$ ipython --no-banner

In [1]: import numpy as np

In [2]: import numpy.linalg as la

In [3]: np.set_printoptions(suppress=True, linewidth=200)

In [4]: rnd = lambda a: np.round(a, 2) + 0

In [5]: mat = np.loadtxt("arr.csv", delimiter=",")

In [6]: rnd(mat)
Out[6]: 
array([[0.29, 0.29, 0.43],
       [0.43, 0.29, 0.29],
       [0.25, 0.5 , 0.25]])

In [7]: rng = np.random.default_rng(379452)

In [8]: B = mat + rng.integers(-2, 3, (3, 1)) @ rng.integers(-2, 3, (1, 3))

In [9]: rnd(B)
Out[9]: 
array([[ 2.29, -1.71, -1.57],
       [ 0.43,  0.29,  0.29],
       [-1.75,  2.5 ,  2.25]])

In [10]: rnd(la.svd(B - mat, compute_uv=False))
Out[10]: array([4.9, 0. , 0. ])

In [11]: la.matrix_rank(B - mat, tol=1e-8)
Out[11]: np.int64(1)

In [12]: O, R = la.qr(mat)

In [13]: rnd(O.T @ O)
Out[13]: 
array([[1., 0., 0.],
       [0., 1., 0.],
       [0., 0., 1.]])

In [14]: rnd(O @ R)
Out[14]: 
array([[0.29, 0.29, 0.43],
       [0.43, 0.29, 0.29],
       [0.25, 0.5 , 0.25]])

In [15]: rnd(abs(R[0, 0])), rnd(la.norm(mat[:, 0]))
Out[15]: (np.float64(0.57), np.float64(0.57))

In [16]: rnd(np.trace(O @ O.T))
Out[16]: np.float64(3.0)

In [17]: rnd(R)
Out[17]: 
array([[-0.57, -0.57, -0.54],
       [ 0.  ,  0.29,  0.07],
       [ 0.  ,  0.  , -0.19]])

In [18]: r0 = np.array([1, 2, 2])

In [19]: B = mat + np.outer(r0, np.eye(3)[1])

In [20]: rnd(B)
Out[20]: 
array([[0.29, 1.29, 0.43],
       [0.43, 2.29, 0.29],
       [0.25, 2.5 , 0.25]])

In [21]: rnd(np.abs(la.eigvals(mat)).max())
Out[21]: np.float64(1.0)

In [22]: rnd((mat - mat.T) / 2)
Out[22]: 
array([[ 0.  , -0.07,  0.09],
       [ 0.07,  0.  , -0.11],
       [-0.09,  0.11,  0.  ]])

In [23]: rnd((mat + mat.T) / 2)
Out[23]: 
array([[0.29, 0.36, 0.34],
       [0.36, 0.29, 0.39],
       [0.34, 0.39, 0.25]])

In [24]: r0 = np.array([2, -2])

In [25]: rnd(np.correlate(mat[0], mat[1], "full"))
Out[25]: array([0.08, 0.16, 0.33, 0.24, 0.18])

In [26]: rnd(np.convolve(mat[0], r0))
Out[26]: array([ 0.57,  0.  ,  0.29, -0.86])

In [27]: rnd(np.array([np.convolve(row, r0, "same") for row in mat]))
Out[27]: 
array([[ 0.57,  0.  ,  0.29],
       [ 0.86, -0.29,  0.  ],
       [ 0.5 ,  0.5 , -0.5 ]])

In [28]: A = np.load("m.npy")

In [29]: A
Out[29]: 
array([[ 0.41, -0.22,  0.22],
       [-0.16,  0.08, -0.08],
       [-0.73,  0.43, -0.43],
       [-0.66,  0.38, -0.38],
       [ 0.54, -0.29,  0.29],
       [-0.16,  0.08, -0.08],
       [-0.62,  0.35, -0.35],
       [-0.48,  0.25, -0.25],
       [ 0.41, -0.22,  0.22],
       [ 0.35, -0.18,  0.18],
       [ 0.38, -0.2 ,  0.2 ],
       [-0.04,  0.02, -0.02],
       [-0.24,  0.12, -0.12],
       [ 0.38, -0.2 ,  0.2 ],
       [ 0.12, -0.06,  0.06],
       [ 0.08, -0.04,  0.04]])

In [30]: Ac = A - A.mean(axis=0)

In [31]: vecs = la.svd(Ac)[2][:2]

In [32]: B = Ac - Ac @ vecs.T @ vecs

In [33]: rnd(np.cov(Ac @ vecs.T, rowvar=False))
Out[33]: 
array([[0.29, 0.  ],
       [0.  , 0.  ]])

In [34]: la.norm(B, axis=1).round(6).argmax()
Out[34]: np.int64(0)

In [35]: dist = la.norm(A[:, None] - A[None], axis=-1)

In [36]: dist[12].round(6).argsort(kind="stable")[:4]
Out[36]: array([12,  1,  5, 11])

In [37]: dist.mean(axis=1).argmax()
Out[37]: np.int64(2)

In [38]: rnd(la.norm(A - A.mean(axis=0), axis=1))
Out[38]: array([0.55, 0.16, 0.91, 0.81, 0.72, 0.16, 0.76, 0.56, 0.55, 0.47, 0.51, 0.01, 0.26, 0.51, 0.18, 0.13])

In [39]: dist.shape
Out[39]: (16, 16)

In [40]: rnd(dist[:5, :5])
Out[40]: 
array([[0.  , 0.71, 1.46, 1.37, 0.16],
       [0.71, 0.  , 0.75, 0.66, 0.87],
       [1.46, 0.75, 0.  , 0.1 , 1.63],
       [1.37, 0.66, 0.1 , 0.  , 1.53],
       [0.16, 0.87, 1.63, 1.53, 0.  ]])

In [41]: data = np.load("out17.npy")

In [42]: data
Out[42]: 
array([[0, 0, 1],
       [0, 0, 0],
       [1, 0, 0]])

In [43]: (data - data.T) / 2
Out[43]: 
array([[0., 0., 0.],
       [0., 0., 0.],
       [0., 0., 0.]])

In [44]: la.determinant(data)
Traceback (most recent call last):
  Cell In[44], line 1
    la.determinant(data)
AttributeError: module 'numpy.linalg' has no attribute 'determinant'


In [45]: data @ data
Out[45]: 
array([[1, 0, 0],
       [0, 0, 0],
       [0, 0, 1]])

In [46]: rnd(la.det(data))
Out[46]: np.float64(0.0)

In [47]: np.allclose(data, data.T)
Out[47]: True

In [48]: np.argwhere(np.triu(data))
Out[48]: array([[0, 2]])

In [49]: data @ data
Out[49]: 
array([[1, 0, 0],
       [0, 0, 0],
       [0, 0, 1]])

In [50]: L = np.diag(data.sum(axis=1)) - data

In [51]: (la.eigvalsh(L) < 1e-8).sum()
Out[51]: np.int64(2)

In [52]: round(la.det(L[1:, 1:]))
Out[52]: 0

In [53]: rnd(np.trace(la.pinv(data) @ data))
Out[53]: np.float64(2.0)

In [54]: np.unique(data.round(6), axis=0).shape
Out[54]: (3, 3)

In [55]: la.lstsq(data[:-1].T, data[-1])[2]
Out[55]: np.int32(1)

In [56]: rk = la.matrix_rank(data)

In [57]: rk
Out[57]: np.int64(2)

In [58]: ns = la.svd(data)[2][rk:].T

In [59]: np.allclose(data @ ns, 0)
Out[59]: True

In [60]: ns[:, 0] / ns[np.abs(ns[:, 0]).round(6).argmax(), 0]
Out[60]: array([0., 1., 0.])

In [61]: [int(la.matrix_rank(data[:, :j + 1])) for j in range(3)]
Out[61]: [1, 1, 2]

In [62]: ns @ ns.T
Out[62]: 
array([[0., 0., 0.],
       [0., 1., 0.],
       [0., 0., 0.]])

In [63]: vec = np.array([0, -2, 0])

In [64]: a = np.maximum(data @ vec, 0)

In [65]: np.tanh(data @ vec)
Out[65]: array([0., 0., 0.])

In [66]: np.flatnonzero(a > 1e-9)
Out[66]: array([], dtype=int64)

In [67]: data * (a > 1e-9)[:, None]
Out[67]: 
array([[0, 0, 0],
       [0, 0, 0],
       [0, 0, 0]])

In [68]: W0 = np.array([[1, 0, 0], [3, 1, 0], [-5, -1, 1]])

In [69]: r0 = np.array([1, 1, 2])

In [70]: np.polyval(r0, W0[1])
Out[70]: array([14,  4,  2])

In [71]: np.array([np.convolve(row, r0, "same") for row in W0])
Out[71]: 
array([[  1,   2,   0],
       [  4,   7,   2],
       [ -6, -10,  -1]])
